% ipython --no-banner

In [1]: import numpy as np

In [2]: import numpy.linalg as la

In [3]: np.set_printoptions(precision=1, suppress=True, linewidth=120, floatmode="fixed")

In [4]: rng = np.random.default_rng(695)

In [5]: arr = np.array([[1, 1, 1, -2, -2, 0],
   ...:     [2, 1, -3, 2, 1, -2],
   ...:     [0, -1, 3, 2, 3, 1],
   ...:     [-3, -2, 0, 0, 0, -1],
   ...:     [-3, -3, -3, 1, 3, 1],
   ...:     [2, -2, -3, -3, 3, -2]]) * (rng.random((6, 6)) < 0.3)

In [6]: arr
Out[6]: 
array([[ 1,  0,  0,  0,  0,  0],
       [ 0,  0,  0,  0,  0,  0],
       [ 0,  0,  0,  2,  0,  0],
       [ 0,  0,  0,  0,  0,  0],
       [-3,  0,  0,  0,  0,  0],
       [ 2,  0,  0,  0,  3,  0]])

In [7]: la.cond(arr) > 100
Out[7]: np.True_

In [8]: la.matrix_rank(arr, rtol=0.1)
Out[8]: np.int64(3)

In [9]: U, s, VT = la.svd(arr)

In [10]: s
Out[10]: array([4.2, 2.2, 2.0, 0.0, 0.0, 0.0])

In [11]: other = U[:, :3] @ np.diag(s[:3]) @ VT[:3]

In [12]: la.matrix_rank(other)
Out[12]: np.int64(3)

In [13]: round(float(np.abs(arr - other).max()), 1)
Out[13]: 0.0

In [14]: labels = rng.permutation(6)

In [15]: labels
Out[15]: array([3, 4, 2, 5, 1, 0])

In [16]: other = arr[labels][:, labels]

In [17]: other
Out[17]: 
array([[ 0,  0,  0,  0,  0,  0],
       [ 0,  0,  0,  0,  0, -3],
       [ 2,  0,  0,  0,  0,  0],
       [ 0,  3,  0,  0,  0,  2],
       [ 0,  0,  0,  0,  0,  0],
       [ 0,  0,  0,  0,  0,  1]])

In [18]: np.diag(other)
Out[18]: array([0, 0, 0, 0, 0, 1])

In [19]: np.sort(np.abs(la.eigvals(other)))
Out[19]: array([0.0, 0.0, 0.0, 0.0, 0.0, 1.0])

In [20]: X = np.load("run14.npy")

In [21]: X
Out[21]: 
array([[ 4,  4,  4, -4],
       [ 4,  4,  4, -4],
       [ 4,  4,  4, -4],
       [-4, -4, -4,  4]])

In [22]: U, s, VT = la.svd(X)

In [23]: evecs = VT[:(s > 1e-8).sum()]

In [24]: vec = X[1] + -3 * X[3] + rng.integers(2) * np.eye(4)[1]

In [25]: vec
Out[25]: array([ 16.0,  17.0,  16.0, -16.0])

In [26]: round(float(la.norm(vec - evecs.T @ evecs @ vec)), 1)
Out[26]: 0.9

In [27]: np.allclose(evecs.T @ evecs @ vec, vec)
Out[27]: False

In [28]: np.diag(evecs.T @ evecs)
Out[28]: array([0.3, 0.2, 0.2, 0.2])

In [29]: la.matrix_rank(np.vstack([X, vec]))
Out[29]: np.int64(2)

In [30]: blk = np.stack([arr, -3 * arr, arr[::-1]])

In [31]: la.det(blk)
Out[31]: array([0.0, 0.0, 0.0])

In [32]: la.matrix_rank(blk)
Out[32]: array([3, 3, 3])

In [33]: la.matrix_rank(blk.reshape(3, -1))
Out[33]: np.int64(2)

In [34]: blk.sum(axis=0)
Out[34]: 
array([[ 0,  0,  0,  0,  3,  0],
       [-3,  0,  0,  0,  0,  0],
       [ 0,  0,  0, -4,  0,  0],
       [ 0,  0,  0,  2,  0,  0],
       [ 6,  0,  0,  0,  0,  0],
       [-3,  0,  0,  0, -6,  0]])

In [35]: J = np.load("out4.npy")

In [36]: J
Out[36]: 
array([[ 0.0,  0.0,  0.0,  0.0, -1.0,  1.0],
       [ 0.0,  0.0,  0.0,  0.0,  0.0, -3.0],
       [ 0.0,  0.0,  0.0,  0.0,  3.0,  3.0],
       [ 0.0,  0.0,  0.0,  0.0,  2.0, -2.0],
       [-1.0,  0.0,  3.0,  2.0,  0.0,  0.0],
       [ 1.0, -3.0,  3.0, -2.0,  0.0,  0.0]])

In [37]: # equal to its transpose

In [38]: ev, evecs = la.eigh(J)

In [39]: vec = np.array([0, 3, 1, 3, 0, 0])

In [40]: np.round(la.eigvalsh(J[1:, 1:]), 1) + 0
Out[40]: array([-4.9, -3.3,  0.0,  3.3,  4.9])

In [41]: vec @ J @ vec
Out[41]: np.float64(0.0)

In [42]: np.round(evecs * np.abs(ev) @ evecs.T, 1) + 0
Out[42]: 
array([[ 0.5, -0.7, -0.2, -1.1,  0.0,  0.0],
       [-0.7,  1.9, -1.7,  1.4,  0.0,  0.0],
       [-0.2, -1.7,  3.9,  0.4,  0.0,  0.0],
       [-1.1,  1.4,  0.4,  2.2,  0.0,  0.0],
       [ 0.0,  0.0,  0.0,  0.0,  3.7,  0.5],
       [ 0.0,  0.0,  0.0,  0.0,  0.5,  4.8]])

In [43]: vec @ J @ vec / (vec @ vec), round(float(ev[0]), 1), np.round(ev[-1], 1)
Out[43]: (np.float64(0.0), -5.0, np.float64(5.0))
